$ python -q
>>> import numpy as np
>>> from numpy import linalg as LA
>>> np.set_printoptions(precision=3, suppress=True, linewidth=160)
>>> arr = np.load("dump.npy")
>>> arr
array([[0., 0., 0., 0., 0.],
       [0., 0., 0., 0., 3.],
       [0., 0., 0., 0., 1.],
       [0., 0., 0., 0., 2.],
       [0., 3., 1., 2., 0.]])
>>> LA.lstsq(arr[:-1].T, arr[-1])[2]
np.int32(1)
>>> arr @ LA.pinv(arr) @ arr
array([[0., 0., 0., 0., 0.],
       [0., 0., 0., 0., 3.],
       [0., 0., 0., 0., 1.],
       [0., 0., 0., 0., 2.],
       [0., 3., 1., 2., 0.]])
>>> round(np.trace(LA.pinv(arr) @ arr), 3)
np.float64(2.0)
>>> np.abs(np.diag(LA.qr(arr)[1])) > 1e-9
array([False,  True, False, False,  True])
>>> rng = np.random.default_rng(55581)
>>> F = rng.normal(size=(26, 6))
>>> F = 5 * F / LA.norm(F, axis=1, keepdims=True)
>>> F
array([[ 0.692, -0.74 ,  1.095,  0.432,  3.304, -3.416],
       [ 0.497,  0.272,  1.03 ,  3.63 ,  2.884, -1.456],
       [ 4.103, -0.496, -2.075,  1.352,  1.336, -0.05 ],
       [-1.633,  1.925,  3.121, -0.012, -1.916, -2.283],
       [ 2.293, -0.137, -3.852,  0.876,  1.421,  1.449],
       [-1.176,  2.176, -2.329, -3.509, -0.821, -0.687],
       [ 2.247, -1.772, -0.342, -0.37 , -0.175, -4.065],
       [ 1.813,  1.886, -0.419,  0.061,  1.289, -4.039],
       [ 2.548, -2.775,  0.179, -2.501,  1.687, -1.295],
       [-1.033, -2.666,  1.85 , -1.889, -2.392,  2.028],
       [ 1.132, -1.66 ,  3.631,  1.309, -1.678,  1.802],
       [ 1.531, -0.78 ,  2.648, -0.131,  3.495,  1.673],
       [-2.78 ,  2.897,  2.652, -0.967, -0.805, -0.507],
       [-1.128,  0.059,  3.581,  1.624, -2.417, -1.554],
       [ 0.082,  1.381,  2.883, -0.207, -3.562, -1.429],
       [-0.963,  1.356, -3.854,  1.325,  2.343,  0.368],
       [ 1.267, -1.203,  2.916,  2.187, -2.345,  1.778],
       [ 2.685, -1.784, -1.545,  2.542,  2.27 , -0.78 ],
       [ 1.307,  3.474,  2.236, -0.199,  2.097,  1.339],
       [-1.422,  0.881,  3.496, -2.304, -1.641,  1.407],
       [-2.564,  0.722, -0.06 ,  0.882,  3.64 , -1.969],
       [ 1.655,  1.877, -1.395, -1.753, -1.293, -3.471],
       [-3.845,  1.531,  0.398,  2.432, -0.862,  1.029],
       [ 0.702,  0.571,  0.704,  0.775, -4.767, -0.599],
       [-2.29 , -1.749,  3.954, -0.516,  0.608, -0.656],
       [ 3.625,  0.683,  0.551,  2.478, -1.122, -1.921]])
>>> Y = np.c_[F[:, :4] @ np.array([[-3, 0, 1, -4], [1, 4, -2, 3], [4, 1, 4, -1], [5, -4, -4, -2]]), np.array([1, 0, 0, -1, -1, 1, 0, 1, 2, 1, 0, 1, -1, 0, -2, 2, -1, -1, -1, -2, 0, 1, -2, 0, 1, -2])]
>>> Y
array([[  3.722,  -3.589,   4.826,  -6.946,   1.   ],
       [ 21.054, -12.404, -10.447,  -9.462,   0.   ],
       [-14.342,  -9.467,  -8.614, -18.528,   0.   ],
       [ 19.248,  10.87 ,   7.05 ,   9.212,  -1.   ],
       [-18.045,  -7.906, -16.344,  -7.485,  -1.   ],
       [-21.154,  20.41 ,  -0.809,  20.58 ,   1.   ],
       [-11.733,  -5.951,   5.905, -13.224,   0.   ],
       [ -4.927,   6.884,  -3.88 ,  -1.294,   1.   ],
       [-22.207,  -0.918,  18.817, -13.694,   2.   ],
       [ -1.611,  -1.257,  19.257,  -1.94 ,   1.   ],
       [ 16.017,  -8.245,  13.74 , -15.756,   0.   ],
       [  4.562,   0.051,  14.208, -10.852,   1.   ],
       [ 17.013,  18.109,   5.901,  19.095,  -1.   ],
       [ 25.891,  -2.68 ,   6.582,  -2.142,   0.   ],
       [ 11.63 ,   9.233,   9.678,   1.344,  -2.   ],
       [ -4.545,  -3.728, -24.391,   9.125,   2.   ],
       [ 17.592, -10.646,   6.588, -15.97 ,  -1.   ],
       [ -3.305, -18.849, -10.097, -19.63 ,  -1.   ],
       [  7.503,  16.924,   4.096,   3.355,  -1.   ],
       [  7.611,  16.235,  20.018,   9.44 ,  -2.   ],
       [ 12.586,  -0.703,  -7.774,  10.715,   0.   ],
       [-17.435,  13.124,  -0.666,   3.91 ,   1.   ],
       [ 26.815,  -3.208, -15.044,  14.709,  -2.   ],
       [  5.153,  -0.111,  -0.724,  -3.349,   0.   ],
       [ 18.356,  -0.979,  19.088,   0.989,   1.   ],
       [  4.401,  -6.63 ,  -5.447, -17.959,  -2.   ]])
>>> LA.matrix_rank(Y)
np.int64(5)
>>> np.round(LA.lstsq(F, Y[:, 0])[0], 3) + 0
array([-3.,  1.,  4.,  5.,  0.,  0.])
>>> LA.matrix_rank(np.c_[F, Y])
np.int64(7)
>>> Ac = F - F.mean(axis=1)
Traceback (most recent call last):
  File "<python-input-18>", line 1, in <module>
    Ac = F - F.mean(axis=1)
         ~~^~~~~~~~~~~~~~~~
ValueError: operands could not be broadcast together with shapes (26,6) (26,) 
>>> Ac = F - F.mean(axis=0)
>>> Uu, sig, VT = LA.svd(Ac, full_matrices=False)
>>> LA.matrix_rank(Ac)
np.int64(6)
>>> np.abs(VT[0]).argmax()
np.int64(2)
>>> np.abs(Uu[:, 0]).argmax()
np.int64(17)
>>> np.searchsorted(np.cumsum(sig ** 2) / (sig ** 2).sum(), 0.9) + 1
np.int64(5)
>>> (np.sign(Uu[:, 0]) == np.sign(Uu[0, 0])).astype(int)
array([1, 1, 1, 0, 1, 1, 1, 1, 1, 0, 0, 1, 0, 0, 0, 1, 0, 1, 1, 0, 1, 1, 0, 0, 0, 1])
>>> x0 = np.array([-1, 3, 1, -2, 2, 2])
>>> rhs = F @ x0
>>> LA.solve(F.T @ F, F.T @ rhs)
array([-1.,  3.,  1., -2.,  2.,  2.])
>>> rhs = rhs + 0.3 * rng.normal(size=26)
>>> rhs
array([ -2.788,  -3.098,  -7.788,   1.94 ,  -2.369,   8.947, -15.73 ,  -1.44 ,  -5.208,  -1.856,  -4.476,   8.622,  13.304,  -6.151,  -2.404,   3.668,  -7.391,
       -11.76 ,  18.698,  11.729,   6.032,  -3.392,   4.33 , -10.815,   1.61 , -11.85 ])
>>> c, *_ = LA.lstsq(F, rhs)
>>> [round(float(LA.norm(LA.solve(F.T @ F + lam * np.eye(6), F.T @ rhs))), 2) for lam in (0, 1, 10, 100)]
[4.76, 4.69, 4.13, 2.05]
>>> round(LA.norm(rhs - F @ c), 3)
np.float64(1.322)
>>> np.round(F.T @ (rhs - F @ c), 3) + 0
array([0., 0., 0., 0., 0., 0.])
>>> c
array([-0.969,  3.016,  0.995, -1.962,  1.958,  1.987])
>>> hat = F @ LA.solve(F.T @ F, F.T)
>>> hat @ F[:, 3]
array([ 0.432,  3.63 ,  1.352, -0.012,  0.876, -3.509, -0.37 ,  0.061, -2.501, -1.889,  1.309, -0.131, -0.967,  1.624, -0.207,  1.325,  2.187,  2.542, -0.199,
       -2.304,  0.882, -1.753,  2.432,  0.775, -0.516,  2.478])
>>> np.round(np.trace(hat), 3)
np.float64(6.0)
>>> np.allclose(hat @ hat, hat)
True
>>> d = LA.norm(F[:, None] - F[None], axis=-1)
>>> d[9].round(6).argsort(kind="stable")[:4]
array([ 9, 19, 10, 24])
>>> (d + 1e9 * np.eye(26)).round(6).argmin(axis=1)
array([ 7,  0, 17, 14,  2, 21,  7, 21,  6, 19, 16, 18,  3,  3,  3,  4, 10,  2, 11, 12,  0,  7, 12, 14, 13,  2])
>>> J = np.load("w.npy")
>>> J
array([[ 3,  1,  0,  2,  2,  1,  1,  0],
       [ 1,  7,  1,  3,  3,  3,  1,  3],
       [ 1,  1, 10,  3,  0,  2,  1,  3],
       [ 3,  2,  1, -9,  0,  1,  2,  1],
       [ 1,  3,  0,  1, -4,  2,  2,  2],
       [ 3,  0,  1,  3,  1,  9,  2,  2],
       [ 0,  1,  2,  0,  3,  2, -6,  3],
       [ 1,  0,  1,  3,  3,  0,  1, -2]])
>>> x0 = np.array([2, 3, 8, -8, 8, 1, -9, -5])
>>> rhs = J @ x0
>>> rhs
array([  1,  10,  39,  70, -55, -21,  84,  11])
>>> LA.solve(J, rhs)
array([ 2.,  3.,  8., -8.,  8.,  1., -9., -5.])
>>> np.round(LA.solve(J.T, J[1]), 3) + 0
array([0., 1., 0., 0., 0., 0., 0., 0.])
>>> Uu, sig, VT = LA.svd(J, full_matrices=False)
>>> np.round(Uu.T @ J @ VT.T, 3) + 0
array([[15.253,  0.   ,  0.   ,  0.   ,  0.   ,  0.   ,  0.   ,  0.   ],
       [ 0.   , 10.462,  0.   ,  0.   ,  0.   ,  0.   ,  0.   ,  0.   ],
       [ 0.   ,  0.   ,  8.924,  0.   ,  0.   ,  0.   ,  0.   ,  0.   ],
       [ 0.   ,  0.   ,  0.   ,  7.916,  0.   ,  0.   ,  0.   ,  0.   ],
       [ 0.   ,  0.   ,  0.   ,  0.   ,  6.727,  0.   ,  0.   ,  0.   ],
       [ 0.   ,  0.   ,  0.   ,  0.   ,  0.   ,  5.93 ,  0.   ,  0.   ],
       [ 0.   ,  0.   ,  0.   ,  0.   ,  0.   ,  0.   ,  2.161,  0.   ],
       [ 0.   ,  0.   ,  0.   ,  0.   ,  0.   ,  0.   ,  0.   ,  0.722]])
>>> np.abs(Uu[:, 0]).round(6).argmax()
np.int64(2)
>>> Uu.shape, sig.shape, VT.shape
((8, 8), (8,), (8, 8))
>>> round(float(np.sqrt((sig ** 2).sum())), 3), np.round(LA.norm(J), 3)
(23.875, np.float64(23.875))
>>> np.cumsum(sig ** 2) / np.sum(sig ** 2)
array([0.408, 0.6  , 0.74 , 0.85 , 0.929, 0.991, 0.999, 1.   ])
>>> data = np.array([[-3, 0, -3], [0, 4, 0], [-3, 0, -3]])
>>> np.unique(data.round(6), axis=0).shape
(2, 3)
>>> Uu, sig, VT = LA.svd(data)
>>> evecs = VT[:(sig > 1e-8).sum()]
>>> x0 = data[0] + -3 * data[2] + rng.integers(2) * np.eye(3)[0]
>>> x0
array([6., 0., 6.])
>>> LA.matrix_rank(np.vstack([data, x0]))
np.int64(2)
>>> round(LA.norm(x0 - evecs.T @ evecs @ x0), 3)
np.float64(0.0)
>>> np.allclose(evecs.T @ evecs @ x0, x0)
True
>>> np.argsort(-LA.norm(data, axis=0).round(6), kind="stable")[:3]
array([0, 2, 1])
>>> [round(float(x), 3) for x in LA.svd(data, compute_uv=False)[:3]]
[6.0, 4.0, 0.0]
>>> np.round(LA.norm(data) ** 2 / LA.norm(data, 2) ** 2, 3)
np.float64(1.444)
>>> LA.norm(data, axis=1)
array([4.243, 4.   , 4.243])
>>> np.round(LA.norm(data, 1), 3), np.round(LA.norm(data, np.inf), 3)
(np.float64(6.0), np.float64(6.0))
>>> np.round(LA.norm(data[0], 1), 3), round(LA.norm(data[0], np.inf), 3)
(np.float64(6.0), np.float64(3.0))
>>> round(float(LA.norm(data, 2)), 3)
6.0
>>> idx = rng.permutation(3)
>>> idx
array([1, 2, 0])
>>> Y = data[idx][:, idx]
>>> np.diag(Y)
array([ 4, -3, -3])
>>> np.allclose(Y, data)
False
>>> np.trace(Y)
np.int64(-2)
>>> round(LA.det(Y), 3), round(float(LA.det(data[idx])), 3)
(np.float64(0.0), 0.0)
>>> M = np.load("x.npy")
>>> M
array([[27,  3,  2,  3],
       [ 1,  4,  2,  2],
       [ 2,  1, 25,  3],
       [ 1,  2,  3,  1]])
>>> Y = np.array([[1, 0, -2], [0, 4, 2], [-5, 2, 3], [-3, 3, -2]])
>>> np.einsum("ik,kj->ij", M, Y)
array([[   8,   25,  -48],
       [ -15,   26,    8],
       [-132,   63,   67],
       [ -17,   17,    9]])
>>> np.vstack([M, Y.T]).shape
(7, 4)
>>> np.einsum("ij->j", M)
array([31, 10, 32,  9])
>>> LA.matrix_rank(np.vstack([M, Y.T]))
np.int64(4)
>>> M @ Y
array([[   8,   25,  -48],
       [ -15,   26,    8],
       [-132,   63,   67],
       [ -17,   17,    9]])
>>> r0 = np.array([0, 0])
>>> np.polyval(r0, M[0])
array([0, 0, 0, 0])
>>> np.correlate(M[0], M[1], "full")
array([ 54,  60, 118,  49,  17,  14,   3])
>>> np.cross(M[0, :3], M[1, :3])
array([ -2, -52, 105])
>>> M.ravel(order="F")
array([27,  1,  2,  1,  3,  4,  1,  2,  2,  2, 25,  3,  3,  2,  3,  1])
>>> M.reshape(-1, 2)
array([[27,  3],
       [ 2,  3],
       [ 1,  4],
       [ 2,  2],
       [ 2,  1],
       [25,  3],
       [ 1,  2],
       [ 3,  1]])
>>> M.reshape(2, -1)
array([[27,  3,  2,  3,  1,  4,  2,  2],
       [ 2,  1, 25,  3,  1,  2,  3,  1]])
>>> blk = M.reshape(4, 2, -1)
>>> np.einsum("ihd,jhd->hij", blk, blk).shape
(2, 4, 4)
>>> np.swapaxes(blk, 1, 2)[0]
array([[27,  2],
       [ 3,  3]])
>>> blk[:, 0]
array([[27,  3],
       [ 1,  4],
       [ 2,  1],
       [ 1,  2]])
>>> blk.transpose(1, 0, 2)
array([[[27,  3],
        [ 1,  4],
        [ 2,  1],
        [ 1,  2]],

       [[ 2,  3],
        [ 2,  2],
        [25,  3],
        [ 3,  1]]])
>>> blk.sum(axis=1)
array([[29,  6],
       [ 3,  6],
       [27,  4],
       [ 4,  3]])
>>> vals, evecs = LA.eig(M)
>>> np.round(M @ evecs[:, 0] - vals[0] * evecs[:, 0], 3) + 0
array([0., 0., 0., 0.])
>>> J.mean(axis=0)
array([1.625, 1.875, 2.   , 0.75 , 1.   , 2.5  , 0.5  , 1.5  ])
>>> LA.rank(J)
Traceback (most recent call last):
  File "<python-input-103>", line 1, in <module>
    LA.rank(J)
    ^^^^^^^
AttributeError: module 'numpy.linalg' has no attribute 'rank'
>>> J[:, 8]
Traceback (most recent call last):
  File "<python-input-104>", line 1, in <module>
    J[:, 8]
    ~^^^^^^
IndexError: index 8 is out of bounds for axis 1 with size 8
>>> Y = np.array([[1, -5, 4], [4, -5, 3], [5, 2, -2]])
>>> A = np.tril(Y)
>>> A
array([[ 1,  0,  0],
       [ 4, -5,  0],
       [ 5,  2, -2]])
>>> r0 = np.array([1, 3, 2])
>>> Y = A + np.outer(r0, np.eye(3)[1])
>>> LA.matrix_rank(LA.inv(Y) - LA.inv(A), tol=1e-8)
np.int64(1)
>>> np.round(LA.det(Y) / LA.det(A), 3), round(1 + LA.solve(A, r0)[1], 3)
(np.float64(1.2), np.float64(1.2))
>>> Y
array([[ 1.,  1.,  0.],
       [ 4., -2.,  0.],
       [ 5.,  4., -2.]])
>>> LA.matrix_rank(Y - A)
np.int64(1)
>>> np.round(LA.det(Y[::-1]), 3)
np.float64(-12.0)
>>> np.einsum("ii->", Y)
np.float64(-3.0)
>>> LA.eigvals(Y)
array([-2., -3.,  2.])
>>> np.round(LA.det(Y.T), 3)
np.float64(12.0)
>>> E = np.load("run2.npy")
>>> E.round(3) + 0
array([[ 3.257,  4.318,  1.061, -2.69 ],
       [ 2.298,  1.517, -0.781, -0.368],
       [ 2.159,  1.258, -0.901, -0.179],
       [ 2.046,  1.071, -0.975, -0.048],
       [ 1.669,  0.581, -1.088,  0.253],
       [ 1.653,  0.565, -1.088,  0.262],
       [ 1.542,  0.458, -1.084,  0.313],
       [ 1.037,  0.139, -0.897,  0.379],
       [ 0.272,  0.003, -0.269,  0.133],
       [ 0.076,  0.   , -0.076,  0.038],
       [-0.232, -0.002,  0.23 , -0.114],
       [-1.075, -0.155,  0.92 , -0.382],
       [-1.408, -0.349,  1.059, -0.355],
       [-3.615, -5.906, -2.291,  4.098]])
>>> blk = np.stack([E, 5 * E, E[::-1]])
>>> np.einsum("bij,cij->bc", blk, blk)
array([[ 149.709,  748.547, -110.812],
       [ 748.547, 3742.735, -554.06 ],
       [-110.812, -554.06 ,  149.709]])
>>> (blk @ E.T).shape
(3, 14, 14)
